$ python -q
>>> import numpy as np
>>> from numpy import linalg as LA
>>> np.set_printoptions(precision=3, suppress=True, linewidth=100)
>>> def rd(a):
...     return np.round(a, 3) + 0
... 
>>> arr = np.load("x.npy")
>>> arr
array([[4, 4, 2, 2],
       [3, 3, 1, 1],
       [3, 3, 1, 1],
       [5, 5, 3, 3]])
>>> arr.mean(axis=0)
array([3.75, 3.75, 1.75, 1.75])
>>> np.count_nonzero(arr)
np.int64(16)
>>> np.unravel_index(np.abs(arr).argmax(), arr.shape)
(np.int64(3), np.int64(0))
>>> arr.sum(axis=0)
array([15, 15,  7,  7])
>>> np.abs(arr).max()
np.int64(5)
>>> rd(LA.norm(arr))
np.float64(12.166)
>>> np.diff(arr, axis=0)
array([[-1, -1, -1, -1],
       [ 0,  0,  0,  0],
       [ 2,  2,  2,  2]])
>>> arr.sum(axis=1)
array([12,  8,  8, 16])
>>> arr[:, 4]
Traceback (most recent call last):
  File "<python-input-14>", line 1, in <module>
    arr[:, 4]
    ~~~^^^^^^
IndexError: index 4 is out of bounds for axis 1 with size 4
>>> U, sv, Vt = LA.svd(arr)
>>> vecs = Vt[:(sv > 1e-8).sum()]
>>> rng = np.random.default_rng(975)
>>> x0 = arr[2] + -1 * arr[1] + rng.integers(2) * np.eye(4)[3]
>>> x0
array([0., 0., 0., 1.])
>>> np.allclose(vecs.T @ vecs @ x0, x0)
False
>>> rd(vecs.T @ vecs)
array([[0.5, 0.5, 0. , 0. ],
       [0.5, 0.5, 0. , 0. ],
       [0. , 0. , 0.5, 0.5],
       [0. , 0. , 0.5, 0.5]])
>>> rd(LA.det(2 * arr)), rd(LA.det(arr))
(np.float64(0.0), np.float64(0.0))
>>> rd(LA.det(arr.T))
np.float64(0.0)
>>> proj = np.triu(np.array([[-6, 7, 8, -7], [-9, 2, 6, 9], [-4, 8, 2, -4], [9, -6, 3, -3]]), 1) + np.eye(4)
>>> M2 = proj @ arr @ LA.inv(proj)
>>> proj @ arr - arr @ proj
array([[ 10., -18., -62.,  -6.],
       [ 63.,  42.,  -9.,  31.],
       [-20., -41., -54., -14.],
       [  0., -35., -70.,   2.]])
>>> M2
array([[   14.,   -84.,   388.,  2402.],
       [   66.,  -396.,  1882., 11588.],
       [  -17.,   102.,  -487., -2996.],
       [    5.,   -30.,   143.,   880.]])
>>> r = LA.matrix_rank(arr)
>>> r
np.int64(2)
>>> N = LA.svd(arr)[2][r:].T
>>> np.allclose(arr @ N, 0)
True
>>> [int(LA.matrix_rank(arr[:i])) for i in range(1, len(arr) + 1)]
[1, 2, 2, 2]
>>> F = np.array([[-1, -3, 3], [7, 4, 6], [-5, -5, -7]]) * (rng.random((3, 3)) < 0.3)
>>> F
array([[0, 0, 0],
       [0, 4, 0],
       [0, 0, 0]])
>>> (LA.matrix_power((F != 0) + (F.T != 0) + np.eye(3), 3) > 0).astype(int)
array([[1, 0, 0],
       [0, 1, 0],
       [0, 0, 1]])
>>> (F != 0).astype(int)
array([[0, 0, 0],
       [0, 1, 0],
       [0, 0, 0]])
>>> rd(LA.det(F))
np.float64(0.0)
>>> x0 = np.array([-3, 2, -3])
>>> h1 = np.maximum(F @ x0, 0)
>>> h1
array([0, 8, 0])
>>> F.T @ h1
array([ 0, 32,  0])
>>> F * (h1 > 1e-9)[:, None]
array([[0, 0, 0],
       [0, 4, 0],
       [0, 0, 0]])
>>> LA.cond(F) > 100
np.True_
>>> [round(float(x), 3) for x in LA.svd(F, compute_uv=False)[:3]]
[4.0, 0.0, 0.0]
>>> rd(LA.norm(F, 2) / LA.norm(F))
np.float64(1.0)
>>> np.argsort(-LA.norm(F, axis=0).round(6), kind="stable")[:3]
array([1, 0, 2])
>>> U, sv, Vt = LA.svd(F)
>>> vecs = Vt[:(sv > 1e-8).sum()]
>>> x0 = F[0] + 3 * F[1] + rng.integers(2) * np.eye(3)[1]
>>> x0
array([ 0., 12.,  0.])
>>> rd(LA.norm(x0 - vecs.T @ vecs @ x0))
np.float64(0.0)
>>> LA.matrix_rank(np.vstack([F, x0]))
np.int64(1)
>>> theta = np.radians(120)
>>> r_ = np.eye(3)
>>> r_[0, 0] = r_[1, 1] = np.cos(theta)
>>> r_[0, 1], r_[1, 0] = -np.sin(theta), np.sin(theta)
>>> rd(r_)
array([[-0.5  , -0.866,  0.   ],
       [ 0.866, -0.5  ,  0.   ],
       [ 0.   ,  0.   ,  1.   ]])
>>> M2 = F @ r_.T
>>> rd(np.abs(M2 - F).max(axis=0))
array([3.464, 6.   , 0.   ])
>>> J = np.load("a.npy")
>>> J
array([[ 3,  2,  0],
       [-3,  1,  2],
       [-2, -1,  2],
       [-2, -1, -3]])
>>> x0 = np.array([3, 3, 7])
>>> rhs = J @ x0
>>> rd(LA.pinv(J) @ J)
array([[1., 0., 0.],
       [0., 1., 0.],
       [0., 0., 1.]])
>>> try:
...     LA.solve(J, rhs)
... except LA.LinAlgError as e:
...     print(repr(e))
... 
LinAlgError('Last 2 dimensions of the array must be square')
>>> rhs = rhs + 0.1 * rng.normal(size=4)
>>> rd(rhs)
array([ 14.873,   7.793,   5.091, -29.927])
>>> c, *_ = LA.lstsq(J, rhs)
>>> rd(LA.norm(rhs - J @ c))
np.float64(0.04)
>>> rd(c)
array([3.029, 2.882, 7.001])
>>> c.round()
array([3., 3., 7.])
>>> [round(float(LA.norm(LA.solve(J.T @ J + lam * np.eye(3), J.T @ rhs))), 2) for lam in (0, 1, 10, 100)]
[8.15, 7.72, 5.24, 1.26]
